% python3 -q
>>> import numpy as np
>>> from numpy import linalg as LA
>>> np.set_printoptions(precision=3, suppress=True, linewidth=100, legacy="1.25")
>>> rd = lambda a: np.round(a, 3) + 0
>>> F = np.loadtxt("run2.csv", delimiter=",")
>>> F
array([[ 1.,  0.,  0.,  0.,  0.,  0.,  0.,  0.,  0.,  0.,  0.,  0.,  0.,  0.],
       [ 0.,  1.,  0.,  0.,  0.,  0.,  0.,  0.,  0.,  0.,  0.,  0.,  0.,  0.],
       [ 0.,  1.,  1.,  0.,  0.,  0.,  0.,  0.,  0.,  0.,  0.,  0.,  0.,  0.],
       [ 0.,  3.,  1.,  1.,  0.,  0.,  0.,  0.,  0.,  0.,  0.,  0.,  0.,  0.],
       [-3., -1.,  2.,  0.,  1.,  0.,  0.,  0.,  0.,  0.,  0.,  0.,  0.,  0.],
       [ 1.,  3., -3.,  2.,  1.,  1.,  0.,  0.,  0.,  0.,  0.,  0.,  0.,  0.],
       [ 0., -1., -3.,  1.,  3.,  1.,  1.,  0.,  0.,  0.,  0.,  0.,  0.,  0.],
       [-2.,  0.,  0., -2.,  0., -1.,  3.,  1.,  0.,  0.,  0.,  0.,  0.,  0.],
       [-1., -1.,  1., -2.,  2.,  1., -1.,  0.,  1.,  0.,  0.,  0.,  0.,  0.],
       [ 2.,  0., -3., -3., -1.,  1.,  3.,  2.,  3.,  1.,  0.,  0.,  0.,  0.],
       [-1.,  0.,  1.,  3.,  0.,  3.,  0.,  2.,  3.,  0.,  1.,  0.,  0.,  0.],
       [ 0., -2.,  0., -2.,  1.,  1., -2.,  2., -1., -2., -1.,  1.,  0.,  0.],
       [-2., -1.,  0.,  3.,  0.,  2., -3.,  1., -1., -3., -2., -1.,  1.,  0.],
       [-2.,  0.,  0.,  1.,  1., -3., -2.,  3., -3.,  3.,  2., -3., -3.,  1.]])
>>> W1 = np.array([[1, 3, 3, 1],
...     [0, 1, 1, -1],
...     [0, 1, -3, -3],
...     [2, -3, 1, -2],
...     [1, -3, 3, -1],
...     [3, -1, 2, 2],
...     [-1, 2, -3, 2],
...     [-1, 1, 1, 2],
...     [1, -3, 3, -2],
...     [-3, -1, 3, -2],
...     [0, 2, 1, -2],
...     [1, 2, -3, -1],
...     [1, 2, -2, -2],
...     [0, -3, -3, -1]])
>>> beta = np.array([-2, -2, -2, -1])
>>> H = np.maximum(F @ W1 + beta, 0)
>>> (H > 0).astype(int)
array([[0, 1, 1, 0],
       [0, 0, 0, 0],
       [0, 0, 0, 0],
       [0, 0, 0, 0],
       [0, 0, 0, 0],
       [1, 0, 1, 1],
       [1, 0, 1, 1],
       [0, 1, 0, 1],
       [0, 0, 1, 0],
       [0, 1, 1, 1],
       [1, 0, 1, 0],
       [1, 1, 0, 1],
       [1, 0, 0, 1],
       [0, 0, 1, 0]])
>>> rd((H > 0).mean(axis=0))
array([0.357, 0.286, 0.5  , 0.429])
>>> basis = np.array([[1, -1, 1], [-4, 4, -5], [4, -5, 0], [2, -5, -2]])
>>> W1 @ basis
array([[  3,  -9, -16],
       [ -2,   4,  -3],
       [-22,  34,   1],
       [ 14,  -9,  21],
       [ 23, -23,  18],
       [ 19, -27,   4],
       [-17,  14, -15],
       [  3, -10, -10],
       [ 21, -18,  20],
       [  9,  -6,   6],
       [ -8,  13,  -6],
       [-21,  27,  -7],
       [-19,  27,  -5],
       [ -2,   8,  17]])
